$ python -q
>>> import numpy as np
>>> np.set_printoptions(precision=1, suppress=True, linewidth=200)
>>> other = np.array([[-1, -3, -2, -3, 3],
...     [-1, 1, -3, 0, 0],
...     [-2, 2, 2, -2, 0],
...     [1, 3, -2, -1, -1],
...     [0, 2, -3, 3, 0],
...     [2, -1, -2, 3, -1],
...     [3, -3, 1, -3, -1],
...     [2, -1, -2, 2, -1],
...     [-3, 3, 1, -1, -2],
...     [-1, 2, -3, -1, -3],
...     [1, 0, 3, 0, 3],
...     [-3, 3, 3, -3, -2],
...     [-3, -2, 2, 3, -3]])
>>> feats = other.T @ other
>>> feats
array([[ 53, -26, -18,  11,  16],
       [-26,  64,  -2,  -8, -19],
       [-18,  -2,  71, -19,   3],
       [ 11,  -8, -19,  65,  -8],
       [ 16, -19,   3,  -8,  48]])
>>> x = np.array([3, 1, 0, 3, 3])
>>> target = feats @ x
>>> target
array([ 214,  -95, -104,  196,  149])
>>> np.round(np.linalg.solve(feats, target + feats[:, 3]), 1) + 0
array([3., 1., 0., 4., 3.])
>>> np.round(np.linalg.solve(feats, target), 1) + 0
array([3., 1., 0., 3., 3.])
>>> np.round(np.linalg.solve(feats.T, feats[4]), 1) + 0
array([0., 0., 0., 0., 1.])
>>> other = np.array([[-1, -1, 2, 2, -1, -1, 0, -2, 2, 2, 2],
...     [-1, 0, -1, 2, 2, 2, -1, 2, -1, -2, -1],
...     [-1, -1, 1, 1, -2, -1, 0, 1, 2, 0, 1],
...     [1, -1, 1, 0, 2, 0, 1, 2, 2, -1, 2],
...     [2, 1, -1, 2, -1, 0, -1, 0, 0, 0, -2],
...     [-1, 0, 2, 0, 2, 0, 0, 2, 0, -2, -1],
...     [0, 2, 2, 0, 2, 0, -1, 1, -2, 0, 0],
...     [0, 2, 1, 0, -2, 0, 0, 1, 2, 2, 1],
...     [2, 2, -1, 2, 1, 2, -1, 1, 0, 1, 2],
...     [0, 1, -1, 0, 1, -2, -2, -1, -1, 1, -2],
...     [-1, -2, -2, 0, 2, 0, 1, 0, 0, 1, 2]])
>>> other[-1] = other[0]
>>> J = other + 0.1 * np.eye(11)
>>> J
array([[-0.9, -1. ,  2. ,  2. , -1. , -1. ,  0. , -2. ,  2. ,  2. ,  2. ],
       [-1. ,  0.1, -1. ,  2. ,  2. ,  2. , -1. ,  2. , -1. , -2. , -1. ],
       [-1. , -1. ,  1.1,  1. , -2. , -1. ,  0. ,  1. ,  2. ,  0. ,  1. ],
       [ 1. , -1. ,  1. ,  0.1,  2. ,  0. ,  1. ,  2. ,  2. , -1. ,  2. ],
       [ 2. ,  1. , -1. ,  2. , -0.9,  0. , -1. ,  0. ,  0. ,  0. , -2. ],
       [-1. ,  0. ,  2. ,  0. ,  2. ,  0.1,  0. ,  2. ,  0. , -2. , -1. ],
       [ 0. ,  2. ,  2. ,  0. ,  2. ,  0. , -0.9,  1. , -2. ,  0. ,  0. ],
       [ 0. ,  2. ,  1. ,  0. , -2. ,  0. ,  0. ,  1.1,  2. ,  2. ,  1. ],
       [ 2. ,  2. , -1. ,  2. ,  1. ,  2. , -1. ,  1. ,  0.1,  1. ,  2. ],
       [ 0. ,  1. , -1. ,  0. ,  1. , -2. , -2. , -1. , -1. ,  1.1, -2. ],
       [-1. , -1. ,  2. ,  2. , -1. , -1. ,  0. , -2. ,  2. ,  2. ,  2.1]])
>>> r0 = np.array([-1, 2, 2, -1, -3, -2, 3, 2, 0, -2, 2])
>>> other = J + np.outer(r0, np.eye(11)[2])
>>> np.linalg.matrix_rank(other - J)
np.int64(1)
>>> np.linalg.matrix_rank(np.linalg.inv(other) - np.linalg.inv(J), tol=1e-8)
np.int64(1)
